$ python -q
>>> import numpy as np
>>> import numpy.linalg as la
>>> np.set_printoptions(precision=2, suppress=True, linewidth=160)
>>> m1 = np.loadtxt("m.csv", delimiter=",")
>>> m1
array([[  1.,  -2.,   4.,  -8.],
       [  1.,  -1.,   1.,  -1.],
       [  1.,   0.,   0.,   0.],
       [  1.,   1.,   1.,   1.],
       [  1.,   2.,   4.,   8.],
       [  1.,   3.,   9.,  27.],
       [  1.,   4.,  16.,  64.],
       [  1.,   5.,  25., 125.],
       [  1.,   6.,  36., 216.]])
>>> left, s, Vh = la.svd(m1)
>>> s
array([263.67,   9.71,   3.74,   1.61])
>>> B = left[:, :1] @ np.diag(s[:1]) @ Vh[:1]
>>> round(la.norm(m1 - B, 2), 2), round(s[1], 2)
(np.float64(9.71), np.float64(9.71))
>>> np.round(la.norm(m1 - B) / la.norm(m1), 2)
np.float64(0.04)
>>> r0 = np.array([7, -3, -5])
>>> np.cross(m1[5, :3], m1[0, :3])
array([30.,  5., -5.])
>>> rng = np.random.default_rng(889494)
>>> B = m1 + rng.integers(-2, 3, (9, 1)) @ rng.integers(-2, 3, (1, 4))
>>> B
array([[  1.,  -2.,   4.,  -8.],
       [  5.,  -5.,   5.,   1.],
       [  5.,  -4.,   4.,   2.],
       [  3.,  -1.,   3.,   2.],
       [  3.,   0.,   6.,   9.],
       [  5.,  -1.,  13.,  29.],
       [ -3.,   8.,  12.,  62.],
       [ -1.,   7.,  23., 124.],
       [  1.,   6.,  36., 216.]])
>>> la.matrix_rank(B - m1, tol=1e-8)
np.int64(1)
>>> feats = np.load("arr.npy")
>>> feats
array([[0, 1, 0],
       [0, 0, 1],
       [0, 0, 0]])
>>> t = np.radians(180)
>>> R = np.eye(3)
>>> R[1, 1] = R[0, 0] = np.cos(t)
>>> R[1, 0], R[0, 1] = -np.sin(t), np.sin(t)
>>> R.round(2) + 0
array([[-1.,  0.,  0.],
       [ 0., -1.,  0.],
       [ 0.,  0.,  1.]])
>>> B = feats @ R.T
>>> B.round(2) + 0
array([[ 0., -1.,  0.],
       [ 0.,  0.,  1.],
       [ 0.,  0.,  0.]])
>>> round(float(la.det(R)), 2), np.trace(R)
(1.0, np.float64(-1.0))
>>> np.allclose(feats @ feats.T, B @ B.T)
True
>>> rank = la.matrix_rank(feats)
>>> rank
np.int64(2)
>>> null = la.svd(feats)[2][rank:].T
>>> la.matrix_rank(feats.T @ feats), la.matrix_rank(feats @ feats.T)
(np.int64(2), np.int64(2))
>>> null.shape
(3, 1)
>>> feats @ null
array([[0.],
       [0.],
       [0.]])
>>> null[:, 0] / null[np.abs(null[:, 0]).round(6).argmax(), 0]
array([1., 0., 0.])
>>> [int(la.matrix_rank(feats[:i])) for i in range(1, len(feats) + 1)]
[1, 2, 2]
>>> left, s, Vh = la.svd(feats)
>>> evecs = Vh[:(s > 1e-8).sum()]
>>> x0 = feats[2] + 4 * feats[0] + rng.integers(2) * np.eye(3)[1]
>>> x0
array([0., 5., 0.])
>>> evecs.T @ evecs
array([[0., 0., 0.],
       [0., 1., 0.],
       [0., 0., 1.]])
>>> np.allclose(evecs.T @ evecs @ x0, x0)
True
>>> la.matrix_rank(np.vstack([feats, x0]))
np.int64(2)
>>> round(la.norm(x0 - evecs.T @ evecs @ x0), 2)
np.float64(0.0)
>>> np.abs(np.diag(la.qr(feats)[1])) > 1e-9
array([False, False, False])
>>> try:
...     la.inv(feats)
... except la.LinAlgError as e:
...     print("failed:", e)
... 
failed: Singular matrix
>>> X = np.load("a.npy")
>>> X
array([[  7.,  -1.,  -9.,  -2.],
       [-20.,  -3.,  18.,   2.],
       [  2.,  -1.,  -4.,  -2.],
       [ 20.,  -1., -18.,  -6.]])
>>> la.eigvals(X)
array([ 5.+0.j, -3.+0.j, -4.+0.j, -4.-0.j])
>>> round(la.det(2 * X), 2), np.round(la.det(X), 2)
(np.float64(-3840.0), np.float64(-240.0))
>>> np.round(la.eigvals(X).sum().real, 2)
np.float64(-6.0)
>>> np.einsum("ii->", X)
np.float64(-6.0)
>>> round(la.det(X[::-1]), 2)
np.float64(-240.0)
>>> np.kron(np.eye(2, dtype=int), X)
array([[  7.,  -1.,  -9.,  -2.,   0.,  -0.,  -0.,  -0.],
       [-20.,  -3.,  18.,   2.,  -0.,  -0.,   0.,   0.],
       [  2.,  -1.,  -4.,  -2.,   0.,  -0.,  -0.,  -0.],
       [ 20.,  -1., -18.,  -6.,   0.,  -0.,  -0.,  -0.],
       [  0.,  -0.,  -0.,  -0.,   7.,  -1.,  -9.,  -2.],
       [ -0.,  -0.,   0.,   0., -20.,  -3.,  18.,   2.],
       [  0.,  -0.,  -0.,  -0.,   2.,  -1.,  -4.,  -2.],
       [  0.,  -0.,  -0.,  -0.,  20.,  -1., -18.,  -6.]])
>>> (X + X.T) / 2
array([[  7. , -10.5,  -3.5,   9. ],
       [-10.5,  -3. ,   8.5,   0.5],
       [ -3.5,   8.5,  -4. , -10. ],
       [  9. ,   0.5, -10. ,  -6. ]])
>>> np.allclose(X @ X.T, X.T @ X)
False
>>> assert X == X.T
Traceback (most recent call last):
  File "<python-input-55>", line 1, in <module>
    assert X == X.T
           ^^^^^^^^
ValueError: The truth value of an array with more than one element is ambiguous. Use a.any() or a.all()
>>> X @ X
array([[ 11.,   7.,  -9.,  14.],
       [ -4.,   9.,  18., -14.],
       [-14.,   7.,  16.,  14.],
       [  4.,   7., -18.,  30.]])
>>> X.inv()
Traceback (most recent call last):
  File "<python-input-57>", line 1, in <module>
    X.inv()
    ^^^^^
AttributeError: 'numpy.ndarray' object has no attribute 'inv'
